$ python -q
>>> import numpy as np
>>> np.set_printoptions(precision=2, suppress=True, linewidth=100)
>>> A = np.load("run16.npy")
>>> A
array([[ 1,  1, -1, -1, -1, -1,  1,  1],
       [ 1, -1, -1,  1, -1,  1,  1, -1]])
>>> f, r1 = A[0], A[1]
>>> f @ r1
np.int64(0)
>>> p = (f @ r1) / (f @ f) * f
>>> np.round(np.linalg.norm(f + r1) ** 2 + np.linalg.norm(f - r1) ** 2, 2)
np.float64(32.0)
>>> np.linalg.matrix_rank(np.outer(f, r1))
np.int64(1)
>>> p
array([ 0.,  0., -0., -0., -0., -0.,  0.,  0.])
>>> mat = np.array([[0, -2, -1, -1], [-1, 0, -2, -1], [-1, -1, 0, -2], [-2, -1, -1, 0]])
>>> mat
array([[ 0, -2, -1, -1],
       [-1,  0, -2, -1],
       [-1, -1,  0, -2],
       [-2, -1, -1,  0]])
>>> np.allclose(mat @ mat.T, mat.T @ mat)
True
>>> mat @ (-1.0) ** np.arange(4)
array([ 2., -2.,  2., -2.])
>>> print(mat @ np.ones(4))
[-4. -4. -4. -4.]
>>> x0 = np.array([-3, 3, 4, 1])
>>> y = mat @ x0
>>> y
array([-11,  -6,  -2,  -1])
>>> np.linalg.solve(mat, mat[:, 0])
array([ 1., -0., -0., -0.])
>>> O, evecs = np.linalg.qr(mat[:, :3])[0], np.linalg.qr(mat[:, 3:])[0]
>>> s = np.linalg.svd(O.T @ evecs, compute_uv=False)
>>> print(s)
[0.7]
>>> (s > 0.9).sum()
np.int64(0)
>>> cov = mat.T @ mat
>>> np.trace(cov), (mat ** 2).sum()
(np.int64(24), np.int64(24))
>>> np.linalg.svd(mat, compute_uv=False) ** 2
array([16.,  4.,  2.,  2.])
>>> np.diag(cov)
array([6, 6, 6, 6])
>>> J = np.array([[0, 0], [0, 1]])
>>> np.linalg.pinv(J)
array([[0., 0.],
       [0., 1.]])
>>> np.linalg.svd(J, compute_uv=False)
array([1., 0.])
>>> J[:, 0] @ J[:, 1]
np.int64(0)
>>> (J - J.T) / 2
array([[0., 0.],
       [0., 0.]])
>>> np.round(np.abs(np.linalg.eigvals(J)).max(), 2)
np.float64(1.0)
>>> np.sort(np.abs(np.linalg.eigvals(J)))
array([0., 1.])
>>> x0 = np.array([7, 2, 9, 8, 3, 1, 9, 0])
>>> print(np.linalg.norm(A @ x0) <= np.linalg.norm(A, 2) * np.linalg.norm(x0) + 1e-9)
True
>>> print((A * x0).sum(axis=1))
[-3 11]
>>> A @ (2 * x0)
array([-6, 22])
>>> F = np.array([[-3.47, -3.58, -0.36],
...     [1.71, -4.66, -0.58],
...     [-2.25, 0.76, -4.4],
...     [3.58, 2.4, 2.54],
...     [1.85, -4.35, 1.63],
...     [2.76, -4.13, 0.56],
...     [0.14, 2.98, -4.01],
...     [0.75, -2.84, -4.05],
...     [-4.14, -2.27, -1.65],
...     [0.91, -4.17, 2.61],
...     [-0.73, -1.03, -4.84],
...     [4.49, 2.2, 0.08],
...     [-4.06, -1.53, -2.48],
...     [0.84, -3.41, 3.56],
...     [-1.77, 0.26, -4.67]])
>>> Z = F[[0, 7]].astype(float)
>>> for _ in range(7):
...     idx = np.linalg.norm(F[:, None] - Z, axis=-1).argmin(axis=1)
...     Z = np.array([F[idx == j].mean(axis=0) for j in range(2)])
... 
>>> print(idx)
[0 0 1 1 0 0 1 1 0 0 1 1 0 0 1]
>>> Z[1] - Z[0]
array([ 1.05,  4.19, -3.18])
>>> Z
array([[-0.45, -3.51,  0.41],
       [ 0.6 ,  0.68, -2.76]])
>>> np.abs(Z[1] - Z[0]).argmax()
np.int64(1)
>>> rng = np.random.default_rng(20215)
>>> out = F + rng.integers(-2, 3, (15, 2)) @ rng.integers(-2, 3, (2, 3))
>>> out
array([[-3.47, -1.58,  0.64],
       [ 1.71, -4.66, -0.58],
       [-4.25,  0.76, -4.4 ],
       [ 4.58,  4.4 ,  3.54],
       [ 4.85, -0.35,  3.63],
       [ 4.76, -0.13,  2.56],
       [-1.86,  0.98, -5.01],
       [ 4.75,  1.16, -2.05],
       [-8.14, -6.27, -3.65],
       [-3.09, -8.17,  0.61],
       [ 2.27,  2.97, -2.84],
       [ 0.49, -1.8 , -1.92],
       [-7.06, -3.53, -3.48],
       [ 2.84,  0.59,  5.56],
       [ 0.23,  2.26, -3.67]])
>>> print(out - F)
[[ 0.  2.  1.]
 [ 0.  0.  0.]
 [-2.  0.  0.]
 [ 1.  2.  1.]
 [ 3.  4.  2.]
 [ 2.  4.  2.]
 [-2. -2. -1.]
 [ 4.  4.  2.]
 [-4. -4. -2.]
 [-4. -4. -2.]
 [ 3.  4.  2.]
 [-4. -4. -2.]
 [-3. -2. -1.]
 [ 2.  4.  2.]
 [ 2.  2.  1.]]
>>> np.linalg.matrix_rank(out - F, tol=1e-8)
np.int64(2)
>>> Xs = F - F.mean(axis=0)
>>> Uu, s, Vt = np.linalg.svd(Xs, full_matrices=False)
>>> print(np.round(Xs.mean(axis=0), 2) + 0)
[0. 0. 0.]
>>> np.abs(Uu[:, 0]).argmax()
np.int64(13)
>>> s ** 2 / (s ** 2).sum()
array([0.54, 0.34, 0.11])
>>> Vt[0] * np.sign(Vt[0, np.abs(Vt[0]).argmax()])
array([ 0.55, -0.33,  0.77])
>>> print(np.abs(Vt[-1]))
[0.6  0.49 0.64]
>>> np.linalg.matrix_rank(Xs)
np.int64(3)
>>> O, evecs = np.linalg.qr(F[:, :1])[0], np.linalg.qr(F[:, 1:])[0]
>>> s = np.linalg.svd(O.T @ evecs, compute_uv=False)
>>> np.degrees(np.arccos(s.clip(0, 1)))
array([61.35])
>>> K = np.load("test18.npy")
>>> K
array([[ 0,  3,  0],
       [ 8, 15, 10],
       [13, 21, 17],
       [13, 21, 17],
       [13, 21, 17],
       [ 0,  3,  0],
       [ 3,  9,  3],
       [ 0,  3,  0],
       [13, 21, 17],
       [13, 21, 17],
       [ 8, 15, 10],
       [ 3,  9,  3],
       [ 3,  9,  3],
       [ 0,  3,  0],
       [13, 21, 17],
       [ 8, 15, 10],
       [ 8, 15, 10],
       [ 3,  9,  3],
       [ 3,  9,  3],
       [13, 21, 17],
       [ 3,  9,  3],
       [13, 21, 17],
       [13, 21, 17]])
>>> P = K @ np.linalg.solve(K.T @ K, K.T)
>>> round(float(np.trace(P)), 2)
3.0
>>> np.allclose(P @ P, P)
True
>>> np.diag(P)
array([0.25, 0.05, 0.1 , 0.1 , 0.1 , 0.25, 0.14, 0.25, 0.1 , 0.1 , 0.05, 0.14, 0.14, 0.25, 0.1 ,
       0.05, 0.05, 0.14, 0.14, 0.1 , 0.14, 0.1 , 0.1 ])
>>> print(np.round(np.linalg.eigvalsh(P), 2) + 0)
[0. 0. 0. 0. 0. 0. 0. 0. 0. 0. 0. 0. 0. 0. 0. 0. 0. 0. 0. 0. 1. 1. 1.]
>>> Xs = K - K.mean(axis=0)
>>> Uu, s, Vt = np.linalg.svd(Xs, full_matrices=False)
>>> np.linalg.matrix_rank(Xs)
np.int64(2)
>>> np.round(Xs.mean(axis=0), 2) + 0
array([0., 0., 0.])
>>> print((np.sign(Uu[:, 0]) == np.sign(Uu[0, 0])).astype(int))
[1 0 0 0 0 1 1 1 0 0 0 1 1 1 0 0 0 1 1 0 1 0 0]
>>> round(float((s ** 2).sum() ** 2 / (s ** 4).sum()), 2)
1.01
>>> np.abs(Vt[0]).argmax()
np.int64(2)
